>>> import numpy as np
>>> np.set_printoptions(precision=3, suppress=True, linewidth=140, legacy="1.25")
>>> m1 = np.loadtxt("m.csv", delimiter=",")
>>> m1
array([[-2.,  1.,  1.,  1.,  1.,  1.,  1.],
       [ 1., -2.,  1.,  1.,  1.,  1.,  1.],
       [ 1.,  1., -2.,  1.,  1.,  1.,  1.],
       [ 1.,  1.,  1., -2.,  1.,  1.,  1.],
       [ 1.,  1.,  1.,  1., -2.,  1.,  1.],
       [ 1.,  1.,  1.,  1.,  1., -2.,  1.],
       [ 1.,  1.,  1.,  1.,  1.,  1., -2.]])
>>> # equal to its transpose
>>> np.abs(m1).max()
2.0
>>> m1.mean(axis=0)
array([0.571, 0.571, 0.571, 0.571, 0.571, 0.571, 0.571])
>>> m1.shape
(7, 7)
>>> m1 - m1[0]
array([[ 0.,  0.,  0.,  0.,  0.,  0.,  0.],
       [ 3., -3.,  0.,  0.,  0.,  0.,  0.],
       [ 3.,  0., -3.,  0.,  0.,  0.,  0.],
       [ 3.,  0.,  0., -3.,  0.,  0.,  0.],
       [ 3.,  0.,  0.,  0., -3.,  0.,  0.],
       [ 3.,  0.,  0.,  0.,  0., -3.,  0.],
       [ 3.,  0.,  0.,  0.,  0.,  0., -3.]])
>>> x0 = np.array([-1, -2, 3, -3, 0, -3, -1])
>>> target = m1 @ x0
>>> beta, lr = np.zeros(7), 1 / np.linalg.norm(m1, 2) ** 2
>>> for i in range(25):
...     beta -= lr * m1.T @ (m1 @ beta - target)
...     if i % 5 == 0: print(i, round(np.linalg.norm(m1 @ beta - target), 3))
... 
0 6.692
5 0.107
10 0.002
15 0.0
20 0.0
>>> np.round(np.linalg.cond(m1), 3)
1.333
>>> r0, r1 = m1[3], m1[0]
>>> r0 @ r1
1.0
>>> r0 @ r0
10.0
>>> pr = (r0 @ r1) / (r0 @ r0) * r0
>>> r1 - pr
array([-2.1,  0.9,  0.9,  1.2,  0.9,  0.9,  0.9])
>>> print(np.outer(r0, r1))
[[-2.  1.  1.  1.  1.  1.  1.]
 [-2.  1.  1.  1.  1.  1.  1.]
 [-2.  1.  1.  1.  1.  1.  1.]
 [ 4. -2. -2. -2. -2. -2. -2.]
 [-2.  1.  1.  1.  1.  1.  1.]
 [-2.  1.  1.  1.  1.  1.  1.]
 [-2.  1.  1.  1.  1.  1.  1.]]
>>> x0 = np.array([4, 5, 5, 1, 5, 1, -3])
>>> m1 @ x0
array([ 6.,  3.,  3., 15.,  3., 15., 27.])
>>> m1 @ np.ones(7)
array([4., 4., 4., 4., 4., 4., 4.])
>>> print(np.einsum("ij,j->i", m1, x0))
[ 6.  3.  3. 15.  3. 15. 27.]
>>> print((m1 * x0).sum(axis=1))
[ 6.  3.  3. 15.  3. 15. 27.]
>>> np.sign((m1 @ x0).round(6))
array([1., 1., 1., 1., 1., 1., 1.])
>>> np.allclose(m1, m1.T)
True
>>> round(np.linalg.det(m1), 3)
2916.0
>>> np.sort(np.abs(np.linalg.eigvals(m1)))
array([3., 3., 3., 3., 3., 3., 4.])
>>> np.allclose(m1 @ m1.T, m1.T @ m1)
True
>>> mat = np.array([[-2, -3, -3, -2, -2, -3, 2],
...     [-3, -1, -2, -3, 3, -2, 2],
...     [-2, 1, -3, -3, 1, 0, -1],
...     [3, -3, -3, 2, -2, 2, -3],
...     [3, -1, 2, -2, 3, -1, -3],
...     [2, 2, -2, -3, 1, -3, 1],
...     [-3, -2, 0, 3, 0, -3, 3],
...     [0, 0, 2, 1, -3, 1, 0],
...     [3, -3, -2, 3, 3, 3, -1],
...     [-1, 3, 1, -1, -3, 3, 2],
...     [1, 3, 0, 3, 1, -3, -2]])
>>> mat[2] = mat[6]
>>> mat
array([[-2, -3, -3, -2, -2, -3,  2],
       [-3, -1, -2, -3,  3, -2,  2],
       [-3, -2,  0,  3,  0, -3,  3],
       [ 3, -3, -3,  2, -2,  2, -3],
       [ 3, -1,  2, -2,  3, -1, -3],
       [ 2,  2, -2, -3,  1, -3,  1],
       [-3, -2,  0,  3,  0, -3,  3],
       [ 0,  0,  2,  1, -3,  1,  0],
       [ 3, -3, -2,  3,  3,  3, -1],
       [-1,  3,  1, -1, -3,  3,  2],
       [ 1,  3,  0,  3,  1, -3, -2]])
>>> # row 6 repeats row 2
>>> T = np.stack([mat, 3 * mat, mat[::-1]])
>>> T.sum(axis=0)
array([[ -7,  -9, -12,  -5,  -7, -15,   6],
       [-13,  -1,  -7, -13,   9,  -5,  10],
       [ -9, -11,  -2,  15,   3,  -9,  11],
       [ 12, -12, -10,   9, -11,   9, -12],
       [  9,  -6,   8,  -5,  12,  -7,  -9],
       [ 10,  10, -10, -15,   5, -15,   5],
       [ -9,  -9,   2,  10,   3, -13,   9],
       [  3,  -3,   5,   6, -14,   6,  -3],
       [  9, -14,  -8,  15,  12,   9,  -1],
       [ -7,  11,   2,  -7,  -9,  10,  10],
       [  2,   9,  -3,  10,   2, -15,  -6]])
>>> print(np.linalg.matrix_rank(T.reshape(3, -1)))
2
>>> np.linalg.norm(T, axis=(1, 2))
array([20.298, 60.893, 20.298])
>>> data = np.loadtxt("mat.csv", delimiter=",")
>>> print(data)
[[ 0.038  0.084 -0.061  0.031 -0.099 -0.122  0.015]
 [ 0.084  0.185 -0.134  0.067 -0.218 -0.269  0.034]
 [-0.061 -0.134  0.098 -0.049  0.159  0.195 -0.024]
 [ 0.031  0.067 -0.049  0.024 -0.079 -0.098  0.012]
 [-0.099 -0.218  0.159 -0.079  0.258  0.318 -0.04 ]
 [-0.122 -0.269  0.195 -0.098  0.318  0.391 -0.049]
 [ 0.015  0.034 -0.024  0.012 -0.04  -0.049  0.006]]
>>> U, sv, Vt = np.linalg.svd(data)
>>> sv.round(3) + 0
array([1., 0., 0., 0., 0., 0., 0.])
>>> np.argmax(sv[:-1] / (sv[1:] + 1e-6)) + 1
1
>>> Y = U[:, :1] @ np.diag(sv[:1]) @ Vt[:1]
>>> print(Y)
[[ 0.038  0.084 -0.061  0.031 -0.099 -0.122  0.015]
 [ 0.084  0.185 -0.134  0.067 -0.218 -0.269  0.034]
 [-0.061 -0.134  0.098 -0.049  0.159  0.195 -0.024]
 [ 0.031  0.067 -0.049  0.024 -0.079 -0.098  0.012]
 [-0.099 -0.218  0.159 -0.079  0.258  0.318 -0.04 ]
 [-0.122 -0.269  0.195 -0.098  0.318  0.391 -0.049]
 [ 0.015  0.034 -0.024  0.012 -0.04  -0.049  0.006]]
>>> W0 = np.loadtxt("dump.csv", delimiter=",")
>>> W0
array([[-0.01 , -0.485,  1.499, -3.036],
       [ 0.858,  0.586, -0.275,  1.341],
       [-0.669, -0.06 , -0.255,  3.527],
       [ 1.567,  1.623, -2.186,  3.949],
       [-1.055, -0.68 , -0.809,  3.524],
       [ 0.553,  1.173, -1.476,  1.591],
       [ 0.126, -0.663, -0.328,  1.539],
       [-1.386, -0.611,  1.061, -0.735],
       [ 0.704,  0.851, -0.207, -0.059],
       [ 2.758,  1.7  , -0.241, -3.427],
       [-1.695, -0.797, -0.587,  2.022],
       [-1.24 , -0.836, -0.806,  2.31 ],
       [ 2.076,  1.086,  0.334, -2.488],
       [ 1.494, -0.243, -1.141, -0.846],
       [ 1.077,  0.136, -0.031,  0.377],
       [ 0.516,  0.053,  2.633, -3.639],
       [ 0.246,  0.39 ,  0.693, -4.702],
       [-0.134, -0.109, -0.953,  2.683],
       [ 0.951,  2.658, -1.627,  3.336]])
>>> labels = W0[:, 3] > np.median(W0[:, 3])
>>> r0 = W0[labels].mean(axis=0) - W0[~labels].mean(axis=0)
>>> print(r0)
[-1.011 -0.09  -1.436  4.442]
>>> ((W0 - W0.mean(axis=0)) @ r0 > 0).astype(int)
array([0, 1, 1, 1, 1, 1, 1, 0, 0, 0, 1, 1, 0, 0, 0, 0, 0, 1, 1])
>>> np.linalg.norm(data, axis=1)
array([0.195, 0.43 , 0.313, 0.156, 0.508, 0.625, 0.078])
>>> np.linalg.norm(data, axis=1).argmax()
5
>>> np.linalg.norm(data, axis=0)
array([0.195, 0.43 , 0.313, 0.156, 0.508, 0.625, 0.078])
>>> print(round(np.linalg.norm(data, 2), 3))
1.0
>>> round(np.linalg.norm(data) ** 2 / np.linalg.norm(data, 2) ** 2, 3)
1.0
>>> proj = W0 @ np.linalg.solve(W0.T @ W0, W0.T)
>>> print(np.round(np.linalg.eigvalsh(proj), 3) + 0)
[0. 0. 0. 0. 0. 0. 0. 0. 0. 0. 0. 0. 0. 0. 0. 1. 1. 1. 1.]
>>> rng = np.random.default_rng(81)
>>> theta = rng.uniform(0, 2 * np.pi, 12)
>>> Q, _ = np.linalg.qr(np.array([[0.4, 1.9], [-1.0, -0.5], [-1.1, -0.9]]))
>>> M = 20 * np.c_[np.cos(theta), np.sin(theta)] @ Q.T
>>> M
array([[ -2.926, -14.165, -13.813],
       [-19.789,  -2.381,   1.651],
       [  5.605,  14.021,  13.115],
       [ 16.212,  -6.374,  -9.825],
       [ -1.637, -14.138, -14.051],
       [  5.564, -12.88 , -14.253],
       [  0.951, -13.904, -14.345],
       [-15.224,   7.392,  10.657],
       [-17.884,  -7.85 ,  -4.306],
       [-10.325,  10.897,  13.215],
       [  5.131,  14.067,  13.259],
       [ 19.76 ,   2.869,  -1.149]])
>>> # looks like rank 2
>>> rk = np.linalg.matrix_rank(M)
>>> rk
2
>>> null = np.linalg.svd(M)[2][rk:].T
>>> print(null @ null.T)
[[ 0.02  -0.101  0.099]
 [-0.101  0.498 -0.49 ]
 [ 0.099 -0.49   0.481]]
>>> np.allclose(M @ null, 0)
True
